In [1]: import numpy as np

In [2]: np.set_printoptions(precision=2, suppress=True, linewidth=140, sign=" ")

In [3]: feats = np.array([[1, 1, -1, -1, -1, -1, 1, 1],
   ...:     [1, -1, -1, 1, -1, 1, 1, -1],
   ...:     [1, 1, 1, 1, 1, 1, 1, 1],
   ...:     [1, 1, 1, 1, -1, -1, -1, -1]])

In [4]: print(feats)
[[ 1  1 -1 -1 -1 -1  1  1]
 [ 1 -1 -1  1 -1  1  1 -1]
 [ 1  1  1  1  1  1  1  1]
 [ 1  1  1  1 -1 -1 -1 -1]]

In [5]: A2 = feats / np.sqrt((feats ** 2).mean(axis=1, keepdims=True))

In [6]: print(np.linalg.matrix_rank(A2) == np.linalg.matrix_rank(feats))
True

In [7]: t3 = np.stack([feats, -3 * feats, feats[::-1]])

In [8]: print(t3.sum(axis=0))
[[-1 -1  3  3  1  1 -3 -3]
 [-1  3  3 -1  3 -1 -1  3]
 [-1 -3 -3 -1 -3 -1 -1 -3]
 [-1 -1 -3 -3  1  1  3  3]]

In [9]: print((t3 @ feats.T).shape)
(3, 4, 4)

In [10]: print(np.linalg.matrix_rank(t3))
[ 4  4  4]

In [11]: print(t3.shape)
(3, 4, 8)

In [12]: left, sv, Vh = np.linalg.svd(feats, full_matrices=False)

In [13]: print(np.cumsum(sv ** 2) / np.sum(sv ** 2))
[ 0.25  0.5   0.75  1.  ]

In [14]: print(np.round(np.sqrt((sv ** 2).sum()), 2), round(float(np.linalg.norm(feats)), 2))
5.66 5.66

In [15]: print(np.round(Vh @ Vh.T, 2) + 0)
[[ 1.  0.  0.  0.]
 [ 0.  1.  0.  0.]
 [ 0.  0.  1.  0.]
 [ 0.  0.  0.  1.]]

In [16]: print(np.round(left.T @ feats @ Vh.T, 2) + 0)
[[ 2.83  0.    0.    0.  ]
 [ 0.    2.83  0.    0.  ]
 [ 0.    0.    2.83  0.  ]
 [ 0.    0.    0.    2.83]]

In [17]: print(np.allclose(left * sv @ Vh, feats))
True

In [18]: print(feats[1] @ feats[0])
0

In [19]: print(round(float(np.linalg.norm(feats) ** 2 / np.linalg.norm(feats, 2) ** 2), 2))
4.0

In [20]: print(np.linalg.norm(feats, axis=1))
[ 2.83  2.83  2.83  2.83]

In [21]: print(round(np.linalg.norm(feats, 2), 2))
2.83

In [22]: print(round(np.linalg.norm(feats, "nuc"), 2))
11.31

In [23]: def softmax(z):
    ...:     e = np.exp(z - z.max(axis=-1, keepdims=True))
    ...:     return e / e.sum(axis=-1, keepdims=True)
    ...: 

In [24]: print(np.round(softmax(10 * feats[0]), 2) + 0)
[ 0.25  0.25  0.    0.    0.    0.    0.25  0.25]

In [25]: att = feats @ feats.T / np.sqrt(8)

In [26]: print(softmax(att)[0] @ feats)
[ 1.   0.9 -0.8 -0.7 -0.9 -0.8  0.9  0.8]

In [27]: print(softmax(att + np.triu(np.full(att.shape, -np.inf), 1)))
[[ 1.    0.    0.    0.  ]
 [ 0.06  0.94  0.    0.  ]
 [ 0.05  0.05  0.89  0.  ]
 [ 0.05  0.05  0.05  0.85]]

In [28]: arr = np.array([[-1.0, 1.0, 1.0], [1.0, -1.0, 1.0], [1.0, 1.0, -1.0]])

In [29]: # equal to its transpose

In [30]: print(np.kron(np.eye(2, dtype=int), arr))
[[-1.  1.  1. -0.  0.  0.]
 [ 1. -1.  1.  0. -0.  0.]
 [ 1.  1. -1.  0.  0. -0.]
 [-0.  0.  0. -1.  1.  1.]
 [ 0. -0.  0.  1. -1.  1.]
 [ 0.  0. -0.  1.  1. -1.]]

In [31]: print(np.einsum("ii->", arr))
-3.0

In [32]: print(round(float(np.linalg.det(arr[::-1])), 2))
-4.0

In [33]: print(np.round(np.linalg.eigvals(arr).sum().real, 2))
-3.0

In [34]: print(np.round(np.poly(arr), 2) + 0)
[ 1.  3.  0. -4.]

In [35]: rng = np.random.default_rng(246986)

In [36]: A2 = arr + rng.integers(-2, 3, (3, 2)) @ rng.integers(-2, 3, (2, 3))

In [37]: print(A2)
[[-1.  3.  4.]
 [ 1. -4. -3.]
 [ 1.  4.  3.]]

In [38]: print(A2 - arr)
[[ 0.  2.  3.]
 [ 0. -3. -4.]
 [ 0.  3.  4.]]

In [39]: print(np.linalg.eigvals(A2))
[ 2.54+0.j   -2.27+0.61j -2.27-0.61j]

In [40]: print(np.trace(arr))
-3.0

In [41]: print(np.sort(np.abs(np.linalg.eigvals(arr))))
[ 1.  2.  2.]

In [42]: print(arr @ arr)
[[ 3. -1. -1.]
 [-1.  3. -1.]
 [-1. -1.  3.]]

In [43]: np.linalg.determinant(arr)
AttributeError: module 'numpy.linalg' has no attribute 'determinant'


In [44]: K = np.load("arr.npy")

In [45]: print(K)
[[ 0.67  0.    0.    0.    0.33  0.  ]
 [ 0.    0.33  0.    0.    0.33  0.33]
 [ 0.25  0.    0.5   0.    0.    0.25]
 [ 0.    0.    0.    1.    0.    0.  ]
 [ 0.17  0.17  0.17  0.17  0.17  0.17]
 [ 0.    0.    0.    0.    0.    1.  ]]

In [46]: # a transition matrix

In [47]: print(np.round(np.abs(np.linalg.svd(K)[2][-1]), 2) + 0)
[ 0.33  0.64  0.18  0.    0.67  0.  ]

In [48]: print(np.linalg.cond(K) > 100)
False

In [49]: print(round(np.log10(np.linalg.cond(K))))
2

In [50]: print(np.argsort(-np.linalg.norm(K, axis=0).round(6), kind="stable")[:3])
[ 5  3  0]

In [51]: print(np.allclose(K, K.T))
False

In [52]: print((K + K.T) / 2)
[[ 0.67  0.    0.12  0.    0.25  0.  ]
 [ 0.    0.33  0.    0.    0.25  0.17]
 [ 0.12  0.    0.5   0.    0.08  0.12]
 [ 0.    0.    0.    1.    0.08  0.  ]
 [ 0.25  0.25  0.08  0.08  0.17  0.08]
 [ 0.    0.17  0.12  0.    0.08  1.  ]]

In [53]: print(K @ K)
[[ 0.5   0.06  0.06  0.06  0.28  0.06]
 [ 0.06  0.17  0.06  0.06  0.17  0.5 ]
 [ 0.29  0.    0.25  0.    0.08  0.38]
 [ 0.    0.    0.    1.    0.    0.  ]
 [ 0.18  0.08  0.11  0.19  0.14  0.29]
 [ 0.    0.    0.    0.    0.    1.  ]]

In [54]: print(np.linalg.matrix_power(K, 3))
[[ 0.39  0.06  0.07  0.1   0.23  0.13]
 [ 0.08  0.08  0.06  0.08  0.1   0.6 ]
 [ 0.27  0.01  0.14  0.01  0.11  0.45]
 [ 0.    0.    0.    1.    0.    0.  ]
 [ 0.17  0.05  0.08  0.22  0.11  0.37]
 [ 0.    0.    0.    0.    0.    1.  ]]
